$ python -q
>>> import numpy as np
>>> np.set_printoptions(precision=2, suppress=True, linewidth=100)
>>> F = np.load("sample5.npy")
>>> F
array([[ 0.35,  0.07, -0.45, -0.07, -0.1 ],
       [ 0.07,  0.01, -0.09, -0.01, -0.02],
       [-0.45, -0.09,  0.59,  0.09,  0.14],
       [-0.07, -0.01,  0.09,  0.01,  0.02],
       [-0.1 , -0.02,  0.14,  0.02,  0.03]])
>>> rank = np.linalg.matrix_rank(F)
>>> rank
np.int64(1)
>>> ns = np.linalg.svd(F)[2][rank:].T
>>> ns.shape
(5, 4)
>>> [int(np.linalg.matrix_rank(np.delete(F, i, axis=0))) for i in range(5)]
[1, 1, 1, 1, 1]
>>> np.allclose(F @ ns, 0)
True
>>> [int(np.linalg.matrix_rank(F[:i])) for i in range(1, len(F) + 1)]
[1, 1, 1, 1, 1]
>>> w, evecs = np.linalg.eigh(F)
>>> vec = np.array([3, -1, 1, -2, 3])
>>> evecs * np.maximum(w, 0) @ evecs.T
array([[ 0.35,  0.07, -0.45, -0.07, -0.1 ],
       [ 0.07,  0.01, -0.09, -0.01, -0.02],
       [-0.45, -0.09,  0.59,  0.09,  0.14],
       [-0.07, -0.01,  0.09,  0.01,  0.02],
       [-0.1 , -0.02,  0.14,  0.02,  0.03]])
>>> round(float(vec @ F @ vec), 2)
0.35
>>> round(vec @ F @ vec / (vec @ vec), 2), np.round(w[0], 2), round(w[-1], 2)
(np.float64(0.01), np.float64(-0.0), np.float64(1.0))
>>> rng = np.random.default_rng(615)
>>> labels = rng.integers(0, 2, 4)
>>> M = np.array([[1, 0, 0, 0], [3, -1, 1, 1], [-2, 2, -1, 1], [-2, -2, 0, 0]]) * (labels[:, None] == labels)
>>> M
array([[ 1,  0,  0,  0],
       [ 3, -1,  0,  0],
       [ 0,  0, -1,  1],
       [ 0,  0,  0,  0]])
>>> np.flatnonzero(np.linalg.matrix_power((M != 0) + (M.T != 0) + np.eye(4), 4)[1])
array([0, 1])
>>> np.sort(np.linalg.eigvals(M).real)
array([-1., -1.,  0.,  1.])
>>> W0 = np.loadtxt("data.csv", delimiter=",")
>>> W0
array([[ -2.74,  11.07, -22.83,  -9.23,   1.84, -12.05],
       [  0.49,  -5.89,  10.28,   6.31,  -0.43,   4.26],
       [  3.71,  -6.99,  26.28,   3.59,  -3.14,  17.61],
       [ -2.43,   0.39, -15.94,   4.17,   2.5 , -14.07],
       [  3.34,  -1.62,  21.41,  -3.86,  -2.95,  16.25],
       [ -3.44,  -2.93, -16.68,   7.47,   2.21, -14.9 ],
       [ -0.06,   0.06,  -2.22,   0.51,   0.79,  -1.63],
       [  2.17,   7.64,   5.55, -12.34,  -1.29,   9.08],
       [  2.14,  -1.72,  12.85,  -1.55,  -1.52,  10.05],
       [ -0.13, -10.78,   9.33,  13.47,  -0.22,   1.04],
       [  1.63,   3.92,   8.42,  -7.5 ,  -1.75,   8.54],
       [ -2.83,   9.43, -24.27,  -7.68,   1.74, -13.88],
       [  1.62,  -6.18,  10.12,   5.82,  -0.57,   4.54],
       [  1.65, -10.56,  18.03,  10.87,  -1.01,   8.  ],
       [ -1.22,   3.92,  -7.61,  -3.44,   0.76,  -4.74],
       [ -2.56,   1.26, -12.6 ,   1.23,   1.47,  -9.42],
       [  0.75,  -0.24,   5.  ,  -1.03,  -0.3 ,   4.21],
       [ -2.31,   6.21, -18.89,  -3.81,   1.84, -11.88],
       [ -0.15,   2.49,   0.3 ,  -3.47,   0.29,   1.58]])
>>> Xc = W0 - W0.mean(axis=0)
>>> evecs = np.linalg.svd(Xc)[2][:2]
>>> out = Xc - Xc @ evecs.T @ evecs
>>> np.diag(evecs.T @ evecs)
array([0.02, 0.33, 0.64, 0.6 , 0.01, 0.39])
>>> (Xc @ evecs.T).std(axis=0)
array([18.69,  8.35])
>>> round(np.linalg.norm(out) / np.linalg.norm(Xc), 2)
np.float64(0.03)
>>> U, sigma, Vh = np.linalg.svd(W0)
>>> sigma
array([81.49, 36.39,  1.58,  1.42,  1.15,  0.98])
>>> np.argmax(sigma[:-1] / (sigma[1:] + 1e-6)) + 1
np.int64(2)
>>> out = U[:, :2] @ np.diag(sigma[:2]) @ Vh[:2]
>>> np.linalg.matrix_rank(W0, rtol=0.05)
np.int64(2)
>>> P = W0 @ np.linalg.solve(W0.T @ W0, W0.T)
>>> np.allclose(P @ P, P)
True
>>> P @ W0[:, 2]
array([-22.83,  10.28,  26.28, -15.94,  21.41, -16.68,  -2.22,   5.55,  12.85,   9.33,   8.42,
       -24.27,  10.12,  18.03,  -7.61, -12.6 ,   5.  , -18.89,   0.3 ])
>>> round(np.trace(P), 2)
np.float64(6.0)
>>> np.round(np.linalg.eigvalsh(P), 2) + 0
array([0., 0., 0., 0., 0., 0., 0., 0., 0., 0., 0., 0., 0., 1., 1., 1., 1., 1., 1.])
>>> feats = np.array([[-2, -1, -2],
...     [2, 2, -1],
...     [0, -1, 1],
...     [-2, -1, -2],
...     [1, 2, 0],
...     [2, -1, -2]])
>>> T = np.stack([feats, -3 * feats, feats[::-1]])
>>> np.einsum("bij,cij->bc", T, T)
array([[  43, -129,   12],
       [-129,  387,  -36],
       [  12,  -36,   43]])
>>> np.linalg.norm(T, axis=(1, 2))
array([ 6.56, 19.67,  6.56])
>>> T.shape
(3, 6, 3)
>>> T.sum(axis=0)
array([[ 6,  1,  2],
       [-3, -2,  2],
       [-2,  1, -4],
       [ 4,  1,  5],
       [ 0, -2, -1],
       [-6,  1,  2]])
>>> np.linalg.matrix_rank(T)
array([3, 3, 3])
>>> w, evecs = np.linalg.eigh(F)
>>> np.round(w.sum(), 2), round(float(np.trace(F)), 2)
(np.float64(1.0), 1.0)
>>> w.round(2) + 0
array([0., 0., 0., 0., 1.])
>>> np.round(evecs.T @ F @ evecs, 2) + 0
array([[0., 0., 0., 0., 0.],
       [0., 0., 0., 0., 0.],
       [0., 0., 0., 0., 0.],
       [0., 0., 0., 0., 0.],
       [0., 0., 0., 0., 1.]])
>>> np.abs(evecs[:, -1]).round(6).argmax()
np.int64(2)
